In [1]: import numpy as np

In [2]: np.set_printoptions(precision=3, suppress=True, linewidth=160, legacy="1.25")

In [3]: W0 = np.load("test8.npy")

In [4]: W0
Out[4]: 
array([[ 0,  0,  0,  0],
       [ 0,  0,  1,  0],
       [ 2,  0,  1,  0],
       [ 3,  1,  3,  2],
       [ 0,  0,  0,  0],
       [ 0,  0,  1,  0],
       [ 0,  7,  6,  2],
       [ 5,  5, 10,  8],
       [ 0,  0,  1,  0],
       [ 4,  0,  8,  6],
       [ 0,  0,  0,  0],
       [ 0,  0,  3,  0],
       [ 0,  1,  1,  0],
       [ 0,  0,  3,  0]])

In [5]: # rows 0 and 4 are equal

In [6]: z = W0[:, 2] > np.median(W0[:, 2])

In [7]: u = W0[z].mean(axis=0) - W0[~z].mean(axis=0)

In [8]: z.astype(int)
Out[8]: array([0, 0, 0, 1, 0, 0, 1, 1, 0, 1, 0, 1, 0, 1])

In [9]: np.argsort(-np.abs(u).round(6), kind="stable")
Out[9]: array([2, 3, 1, 0])

In [10]: round((((W0 - W0.mean(axis=0)) @ u > 0) == z).mean(), 3)
Out[10]: 0.857

In [11]: gram = W0.T @ W0

In [12]: np.linalg.matrix_rank(gram)
Out[12]: 4

In [13]: gram
Out[13]: 
array([[ 54,  28,  93,  70],
       [ 28,  76,  96,  56],
       [ 93,  96, 232, 146],
       [ 70,  56, 146, 108]])

In [14]: np.diag(gram)
Out[14]: array([ 54,  76, 232, 108])

In [15]: P = W0 @ np.linalg.solve(W0.T @ W0, W0.T)

In [16]: np.round(np.linalg.eigvalsh(P), 3) + 0
Out[16]: array([0., 0., 0., 0., 0., 0., 0., 0., 0., 0., 1., 1., 1., 1.])

In [17]: np.allclose(P @ P, P)
Out[17]: True

In [18]: out = np.array([[8, 6, 3], [5, 8, 6], [8, 5, 0], [7, 9, 0]])

In [19]: np.einsum("ik,kj->ij", W0, out)
Out[19]: 
array([[  0,   0,   0],
       [  8,   5,   0],
       [ 24,  17,   6],
       [ 67,  59,  15],
       [  0,   0,   0],
       [  8,   5,   0],
       [ 97, 104,  42],
       [201, 192,  45],
       [  8,   5,   0],
       [138, 118,  12],
       [  0,   0,   0],
       [ 24,  15,   0],
       [ 13,  13,   6],
       [ 24,  15,   0]])

In [20]: np.einsum("ik,kj->ji", W0, out)
Out[20]: 
array([[  0,   8,  24,  67,   0,   8,  97, 201,   8, 138,   0,  24,  13,  24],
       [  0,   5,  17,  59,   0,   5, 104, 192,   5, 118,   0,  15,  13,  15],
       [  0,   0,   6,  15,   0,   0,  42,  45,   0,  12,   0,   0,   6,   0]])

In [21]: np.linalg.matrix_rank(W0 @ out)
Out[21]: 3

In [22]: np.einsum("ij->j", W0)
Out[22]: array([14, 14, 38, 18])

In [23]: out.T @ W0.T
Out[23]: 
array([[  0,   8,  24,  67,   0,   8,  97, 201,   8, 138,   0,  24,  13,  24],
       [  0,   5,  17,  59,   0,   5, 104, 192,   5, 118,   0,  15,  13,  15],
       [  0,   0,   6,  15,   0,   0,  42,  45,   0,  12,   0,   0,   6,   0]])

In [24]: Xc = (W0 - W0.mean(axis=0)) / W0.std(axis=0)

In [25]: np.argwhere(np.abs(Xc) > 2)
Out[25]: 
array([[6, 1],
       [7, 0],
       [7, 2],
       [7, 3]])

In [26]: coef = np.linalg.lstsq(np.delete(Xc, 1, axis=1), Xc[:, 1])[0]

In [27]: np.round(1 - np.var(Xc[:, 1] - np.delete(Xc, 1, axis=1) @ coef), 3)
Out[27]: 0.538

In [28]: np.abs(coef).argmax()
Out[28]: 1

In [29]: X = np.loadtxt("arr.csv", delimiter=",")

In [30]: X
Out[30]: 
array([[ 0.719, -1.355,  0.239, -0.577,  0.252, -0.793,  0.308, -0.615, -0.142, -0.203,  0.174],
       [ 0.205, -0.027,  0.358, -0.059, -1.216,  0.578,  0.507, -0.13 , -0.261,  0.174,  1.281],
       [-0.976, -0.526,  0.076, -0.352,  0.204, -0.253,  0.813,  0.896,  0.826,  0.559,  0.277],
       [-0.514,  0.094, -1.113,  0.836, -0.353, -1.06 ,  0.398, -0.41 , -0.327, -0.078,  0.321],
       [ 0.411, -0.26 ,  0.069,  0.7  ,  0.287, -0.203, -0.923, -0.032,  0.307,  1.379,  0.543],
       [-0.051, -0.52 , -0.629,  0.08 , -0.618,  0.552, -0.344, -0.655,  1.383, -0.332, -0.262],
       [ 0.565, -0.448, -0.816,  0.593,  0.885,  0.958,  0.574,  0.427, -0.187, -0.269,  0.377],
       [-0.051, -0.212, -0.958, -0.993, -0.242, -0.095, -1.002,  0.767, -0.374, -0.188,  0.462],
       [ 0.822, -0.16 ,  0.288,  0.703, -0.705, -0.562, -0.027,  1.19 ,  0.34 , -0.519, -0.328],
       [ 0.   , -0.617, -0.361, -0.031, -0.699,  0.412,  0.294,  0.113, -0.736,  0.937, -1.145],
       [-1.027, -0.943,  0.611,  0.715, -0.003,  0.303, -0.662,  0.066, -0.532, -0.585,  0.107]])

In [31]: gram = X.T @ X

In [32]: gram.round(3) + 0
Out[32]: 
array([[4., 0., 0., 0., 0., 0., 0., 0., 0., 0., 0.],
       [0., 4., 0., 0., 0., 0., 0., 0., 0., 0., 0.],
       [0., 0., 4., 0., 0., 0., 0., 0., 0., 0., 0.],
       [0., 0., 0., 4., 0., 0., 0., 0., 0., 0., 0.],
       [0., 0., 0., 0., 4., 0., 0., 0., 0., 0., 0.],
       [0., 0., 0., 0., 0., 4., 0., 0., 0., 0., 0.],
       [0., 0., 0., 0., 0., 0., 4., 0., 0., 0., 0.],
       [0., 0., 0., 0., 0., 0., 0., 4., 0., 0., 0.],
       [0., 0., 0., 0., 0., 0., 0., 0., 4., 0., 0.],
       [0., 0., 0., 0., 0., 0., 0., 0., 0., 4., 0.],
       [0., 0., 0., 0., 0., 0., 0., 0., 0., 0., 4.]])

In [33]: np.diag(gram)
Out[33]: array([4., 4., 4., 4., 4., 4., 4., 4., 4., 4., 4.])

In [34]: np.allclose(gram, gram.T)
Out[34]: True

In [35]: (X @ X.T).shape
Out[35]: (11, 11)

In [36]: np.linalg.svd(X, compute_uv=False) ** 2
Out[36]: array([4., 4., 4., 4., 4., 4., 4., 4., 4., 4., 4.])

In [37]: m1 = np.load("case5.npy")

In [38]: m1
Out[38]: 
array([[-0.308,  0.902, -0.265, -0.149],
       [-0.748, -0.332,  0.062, -0.571],
       [-0.572, -0.11 , -0.157,  0.797],
       [-0.132,  0.255,  0.949,  0.128]])

In [39]: # columns are unit length and at right angles

In [40]: round(np.einsum("ii->", m1), 3)
Out[40]: -0.67

In [41]: round(np.linalg.det(m1[::-1]), 3)
Out[41]: -1.0

In [42]: np.round(np.linalg.eigvals(m1).sum().real, 3)
Out[42]: -0.67

In [43]: round(float(m1[:, 3] @ m1[:, 2]), 3)
Out[43]: 0.0

In [44]: np.round(m1 @ m1.T, 3) + 0
Out[44]: 
array([[1., 0., 0., 0.],
       [0., 1., 0., 0.],
       [0., 0., 1., 0.],
       [0., 0., 0., 1.]])

In [45]: np.round(m1.T @ m1, 3) + 0
Out[45]: 
array([[1., 0., 0., 0.],
       [0., 1., 0., 0.],
       [0., 0., 1., 0.],
       [0., 0., 0., 1.]])

In [46]: u = np.array([-3, -2, 3, 1])

In [47]: out = m1 + np.outer(u, np.eye(4)[3])

In [48]: np.linalg.matrix_rank(np.linalg.inv(out) - np.linalg.inv(m1), tol=1e-8)
Out[48]: 1

In [49]: Q = m1.astype(float).copy()

In [50]: for j in range(4):
    ...:     Q[:, j] -= Q[:, :j] @ (Q[:, :j].T @ Q[:, j])
    ...:     Q[:, j] /= np.linalg.norm(Q[:, j])
    ...: 

In [51]: Q
Out[51]: 
array([[-0.308,  0.902, -0.265, -0.149],
       [-0.748, -0.332,  0.062, -0.571],
       [-0.572, -0.11 , -0.157,  0.797],
       [-0.132,  0.255,  0.949,  0.128]])

In [52]: np.round(Q.T @ Q, 3) + 0
Out[52]: 
array([[1., 0., 0., 0.],
       [0., 1., 0., 0.],
       [0., 0., 1., 0.],
       [0., 0., 0., 1.]])

In [53]: rng = np.random.default_rng(758685)

In [54]: z = rng.integers(0, 3, 6)

In [55]: M = np.array([[-2, -3, -1, -1, 1, 1],
    ...:     [1, 2, -1, -3, 0, 3],
    ...:     [1, 1, -3, 0, 3, 2],
    ...:     [0, 3, -1, 3, 3, 3],
    ...:     [3, 3, 2, 0, -1, 2],
    ...:     [-2, -1, 3, 3, 3, 3]]) * (z[:, None] == z)

In [56]: M
Out[56]: 
array([[-2,  0, -1,  0,  0,  0],
       [ 0,  2,  0, -3,  0,  0],
       [ 1,  0, -3,  0,  0,  0],
       [ 0,  3,  0,  3,  0,  0],
       [ 0,  0,  0,  0, -1,  2],
       [ 0,  0,  0,  0,  3,  3]])

In [57]: # splits into 3 blocks

In [58]: np.flatnonzero(np.linalg.matrix_power((M != 0) + (M.T != 0) + np.eye(6), 6)[4])
Out[58]: array([4, 5])

In [59]: M @ M
Out[59]: 
array([[  3,   0,   5,   0,   0,   0],
       [  0,  -5,   0, -15,   0,   0],
       [ -5,   0,   8,   0,   0,   0],
       [  0,  15,   0,   0,   0,   0],
       [  0,   0,   0,   0,   7,   4],
       [  0,   0,   0,   0,   6,  15]])

In [60]: vec = np.array([1, 4, 4, 4, 3, 2])

In [61]: target = M @ vec

In [62]: target
Out[62]: array([ -6,  -4, -11,  24,   1,  15])

In [63]: np.linalg.solve(M, target)
Out[63]: array([1., 4., 4., 4., 3., 2.])

In [64]: np.linalg.solve(M, -1 * target)
Out[64]: array([-1., -4., -4., -4., -3., -2.])

In [65]: t = np.radians(36)

In [66]: R = np.eye(6)

In [67]: R[2, 2] = R[3, 3] = np.cos(t)

In [68]: R[2, 3], R[3, 2] = -np.sin(t), np.sin(t)

In [69]: R
Out[69]: 
array([[ 1.   ,  0.   ,  0.   ,  0.   ,  0.   ,  0.   ],
       [ 0.   ,  1.   ,  0.   ,  0.   ,  0.   ,  0.   ],
       [ 0.   ,  0.   ,  0.809, -0.588,  0.   ,  0.   ],
       [ 0.   ,  0.   ,  0.588,  0.809,  0.   ,  0.   ],
       [ 0.   ,  0.   ,  0.   ,  0.   ,  1.   ,  0.   ],
       [ 0.   ,  0.   ,  0.   ,  0.   ,  0.   ,  1.   ]])

In [70]: out = M @ R.T

In [71]: np.allclose(np.linalg.norm(M, axis=1), np.linalg.norm(out, axis=1))
Out[71]: True

In [72]: out
Out[72]: 
array([[-2.   ,  0.   , -0.809, -0.588,  0.   ,  0.   ],
       [ 0.   ,  2.   ,  1.763, -2.427,  0.   ,  0.   ],
       [ 1.   ,  0.   , -2.427, -1.763,  0.   ,  0.   ],
       [ 0.   ,  3.   , -1.763,  2.427,  0.   ,  0.   ],
       [ 0.   ,  0.   ,  0.   ,  0.   , -1.   ,  2.   ],
       [ 0.   ,  0.   ,  0.   ,  0.   ,  3.   ,  3.   ]])

In [73]: round(float(np.linalg.det(R)), 3), round(np.trace(R), 3)
Out[73]: (1.0, 5.618)

In [74]: np.linalg.svd(M, compute_uv=False), np.linalg.svd(out, compute_uv=False)
Out[74]: 
(array([4.405, 4.32 , 3.405, 3.193, 2.193, 2.084]),
 array([4.405, 4.32 , 3.405, 3.193, 2.193, 2.084]))
